In [1]: import numpy as np

In [2]: import numpy.linalg as la

In [3]: np.set_printoptions(precision=2, suppress=True, linewidth=140)

In [4]: rnd = lambda a: np.round(a, 2) + 0

In [5]: m1 = np.loadtxt("mat.csv", delimiter=",")

In [6]: print(m1)
[[-0.4  0.  -2.1 -1.3 -0.4 -0.8 -0.8  1.5]
 [-0.6 -1.1  0.4  0.3  0.7  1.5  0.9 -0.9]
 [-0.9 -0.3  0.8 -0.2  0.5  0.1 -0.1 -1.2]
 [-0.3 -0.3  0.7 -1.1  0.2  1.7  1.4 -0.5]
 [ 0.9  0.4 -0.3 -0.4 -0.2  0.   1.6  1.9]
 [ 1.2  0.5 -0.3 -0.1  0.5  0.1  0.9 -0.7]
 [ 0.6 -0.8 -0.8 -0.9  0.6 -1.3  0.1 -1.1]
 [-1.7 -1.   2.2  1.2 -0.6  0.3  0.8 -1.2]
 [-0.5 -0.7  1.4 -1.7 -1.1 -1.3 -0.3 -0.5]
 [ 1.   1.2 -0.1  0.7 -1.2  0.   0.6 -0.6]
 [ 0.6 -0.2  0.4 -1.4 -1.3 -1.9  1.2 -0.3]
 [-1.   1.1  0.1  0.9  1.4 -1.4 -0.2 -0.5]
 [ 2.3 -0.4  0.1 -0.2 -0.8 -2.1 -0.2 -0.5]
 [ 0.8 -1.1 -0.1 -1.2 -0.1 -1.   1.2  0.4]
 [ 0.   0.9 -0.2 -0.1 -0.7  0.4  0.4  0.4]
 [-0.4 -1.4  0.7 -0.5 -0.7  0.8  0.1 -0.5]
 [-1.3 -0.1 -0.3 -1.5  0.2 -0.4 -2.2 -0.9]
 [-1.6 -1.  -1.7  0.9 -2.3 -0.5  0.8  0.6]
 [ 1.5 -1.2 -1.  -0.3  0.5 -1.3  1.5  1.1]
 [-0.2  0.  -0.1 -1.3  1.2  0.7 -0.7  1.2]
 [ 0.3 -0.2 -1.5  0.8  0.9  0.2  1.   0.4]
 [ 0.1 -0.9 -0.3 -1.1  1.2  0.   0.5  1.1]
 [ 0.5  1.2 -0.4 -0.6  0.1 -0.6 -2.   1. ]
 [ 0.9 -1.8 -1.8 -0.7 -0.3 -1.3  0.   1.1]
 [ 0.6 -0.2  1.7 -0.7  1.6  0.4  1.3 -0.9]
 [ 0.4  2.1  1.3 -0.1  0.4  0.4 -1.3 -0.6]
 [ 0.6 -0.5 -2.6  0.  -1.   1.  -0.4 -0.2]
 [ 0.8 -0.6  0.3  0.  -0.9 -0.9  1.4 -0.9]
 [-1.1  0.9  1.2 -0.6 -1.5  0.3  0.3 -0.1]
 [-0.9  0.3 -1.2  1.9 -0.1 -0.5 -0.5  0. ]
 [ 0.4 -0.7 -2.1  1.6 -0.4  0.  -0.1 -0.7]
 [-3.3  3.   2.1  4.5  0.6 -0.6 -1.5  1.5]
 [ 1.2  0.6 -1.9 -0.7  2.2  0.1 -0.1  0.2]]

In [7]: x0 = np.array([-5, -5, -5, 6, -2, -5, 3, 6])

In [8]: rhs = m1 @ x0

In [9]: print(rnd(la.pinv(m1) @ m1))
[[1. 0. 0. 0. 0. 0. 0. 0.]
 [0. 1. 0. 0. 0. 0. 0. 0.]
 [0. 0. 1. 0. 0. 0. 0. 0.]
 [0. 0. 0. 1. 0. 0. 0. 0.]
 [0. 0. 0. 0. 1. 0. 0. 0.]
 [0. 0. 0. 0. 0. 1. 0. 0.]
 [0. 0. 0. 0. 0. 0. 1. 0.]
 [0. 0. 0. 0. 0. 0. 0. 1.]]

In [10]: print(rnd(la.solve(m1.T @ m1, m1.T @ rhs)))
[-5. -5. -5.  6. -2. -5.  3.  6.]

In [11]: print(rnd(la.lstsq(m1, rhs)[0]))
[-5. -5. -5.  6. -2. -5.  3.  6.]

In [12]: rng = np.random.default_rng(493647)

In [13]: rhs = rhs + 0.05 * rng.normal(size=33)

In [14]: print(rnd(rhs))
[ 16.16  -3.24  -8.2  -14.78   9.21 -10.57  -1.39   4.61  -6.32  -5.73   1.4    4.94  -2.69   6.03  -1.17  -2.77 -10.97  40.06  18.34
  -7.07  14.4    4.54  -7.34  23.05 -21.42 -29.84   7.1    2.56  -6.87  21.55  17.86  24.27  -7.67]

In [15]: coef, *_ = la.lstsq(m1, rhs)

In [16]: print([round(float(la.norm(la.solve(m1.T @ m1 + lam * np.eye(8), m1.T @ rhs))), 2) for lam in (0, 1, 10, 100)])
[13.61, 13.19, 10.46, 3.67]

In [17]: print(coef.round())
[-5. -5. -5.  6. -2. -5.  3.  6.]
